$ python3 -q
>>> import numpy as np
>>> np.set_printoptions(precision=2, suppress=True, linewidth=100, legacy="1.25")
>>> tidy = lambda a: np.round(a, 2) + 0
>>> W0 = np.load("case13.npy")
>>> print(W0)
[[-1.65 -0.92 -2.  ]
 [-2.19 -0.9  -1.32]
 [-2.04 -0.79 -2.14]
 [-1.98 -1.12 -2.2 ]
 [-1.18  3.04  1.7 ]
 [-0.84  3.21  2.15]
 [-0.86  2.86  1.72]
 [-0.98  3.1   2.31]
 [ 2.46  2.79 -0.05]
 [ 1.64  3.18 -0.3 ]
 [ 1.97  3.2  -0.15]
 [ 1.99  3.14  0.39]]
>>> x0 = np.array([-3, 2, 8])
>>> y = W0 @ x0
>>> print(tidy(np.linalg.lstsq(W0, y)[0]))
[-3.  2.  8.]
>>> try:
...     np.linalg.solve(W0, y)
... except np.linalg.LinAlgError as e:
...     print(repr(e))
... 
LinAlgError('Last 2 dimensions of the array must be square')
>>> rng = np.random.default_rng(408)
>>> y = y + 0.3 * rng.normal(size=12)
>>> print(tidy(y))
[-13.07  -6.53 -13.29 -13.85  23.61  25.9   21.78  27.72  -2.58  -0.74  -0.29   3.23]
>>> b, *_ = np.linalg.lstsq(W0, y)
>>> print([round(float(np.linalg.norm(np.linalg.solve(W0.T @ W0 + lam * np.eye(3), W0.T @ y))), 2) for lam in (0, 1, 10, 100)])
[8.83, 8.49, 6.49, 2.52]
>>> print(tidy(b))
[-2.91  1.96  8.1 ]
>>> print(tidy(W0.T @ (y - W0 @ b)))
[0. 0. 0.]
>>> print(b.round())
[-3.  2.  8.]
>>> ang = np.radians(180)
>>> Rm = np.eye(3)
>>> Rm[0, 0] = Rm[2, 2] = np.cos(ang)
>>> Rm[0, 2], Rm[2, 0] = -np.sin(ang), np.sin(ang)
>>> print(tidy(Rm))
[[-1.  0.  0.]
 [ 0.  1.  0.]
 [ 0.  0. -1.]]
>>> A2 = W0 @ Rm.T
>>> print(tidy(A2))
[[ 1.65 -0.92  2.  ]
 [ 2.19 -0.9   1.32]
 [ 2.04 -0.79  2.14]
 [ 1.98 -1.12  2.2 ]
 [ 1.18  3.04 -1.7 ]
 [ 0.84  3.21 -2.15]
 [ 0.86  2.86 -1.72]
 [ 0.98  3.1  -2.31]
 [-2.46  2.79  0.05]
 [-1.64  3.18  0.3 ]
 [-1.97  3.2   0.15]
 [-1.99  3.14 -0.39]]
>>> print(tidy(np.linalg.svd(W0, compute_uv=False)), tidy(np.linalg.svd(A2, compute_uv=False)))
[10.05  5.42  3.95] [10.05  5.42  3.95]
